% python3 -q
>>> import numpy as np
>>> from numpy import linalg as LA
>>> np.set_printoptions(precision=1, suppress=True, linewidth=100, legacy="1.25")
>>> mat = np.loadtxt("x.csv", delimiter=",")
>>> mat
array([[ 4.,  5.,  4.,  3.,  5.,  4.,  2.],
       [ 0.,  1.,  0., -1.,  1.,  0., -2.],
       [ 3.,  4.,  3.,  2.,  4.,  3.,  1.],
       [ 0.,  1.,  0., -1.,  1.,  0., -2.],
       [ 5.,  6.,  5.,  4.,  6.,  5.,  3.],
       [ 4.,  5.,  4.,  3.,  5.,  4.,  2.],
       [ 1.,  2.,  1.,  0.,  2.,  1., -1.],
       [ 2.,  3.,  2.,  1.,  3.,  2.,  0.],
       [ 3.,  4.,  3.,  2.,  4.,  3.,  1.],
       [-1.,  0., -1., -2.,  0., -1., -3.],
       [ 0.,  1.,  0., -1.,  1.,  0., -2.],
       [ 2.,  3.,  2.,  1.,  3.,  2.,  0.],
       [-1.,  0., -1., -2.,  0., -1., -3.]])
>>> LA.cond(mat) > 100
True
>>> LA.matrix_rank(mat, rtol=0.1)
2
>>> A = np.load("data.npy")
>>> A
array([[3., 1., 1., 1., 1., 1., 1., 1.],
       [1., 3., 1., 1., 1., 1., 1., 1.],
       [1., 1., 3., 1., 1., 1., 1., 1.],
       [1., 1., 1., 3., 1., 1., 1., 1.],
       [1., 1., 1., 1., 3., 1., 1., 1.],
       [1., 1., 1., 1., 1., 3., 1., 1.],
       [1., 1., 1., 1., 1., 1., 3., 1.],
       [1., 1., 1., 1., 1., 1., 1., 3.]])
>>> Y = LA.inv(A)
>>> LA.det(A) * Y
array([[576., -64., -64., -64., -64., -64., -64., -64.],
       [-64., 576., -64., -64., -64., -64., -64., -64.],
       [-64., -64., 576., -64., -64., -64., -64., -64.],
       [-64., -64., -64., 576., -64., -64., -64., -64.],
       [-64., -64., -64., -64., 576., -64., -64., -64.],
       [-64., -64., -64., -64., -64., 576., -64., -64.],
       [-64., -64., -64., -64., -64., -64., 576., -64.],
       [-64., -64., -64., -64., -64., -64., -64., 576.]])
>>> round(float(LA.slogdet(A)[0]), 1)
1.0
>>> np.allclose(Y, A.T)
False
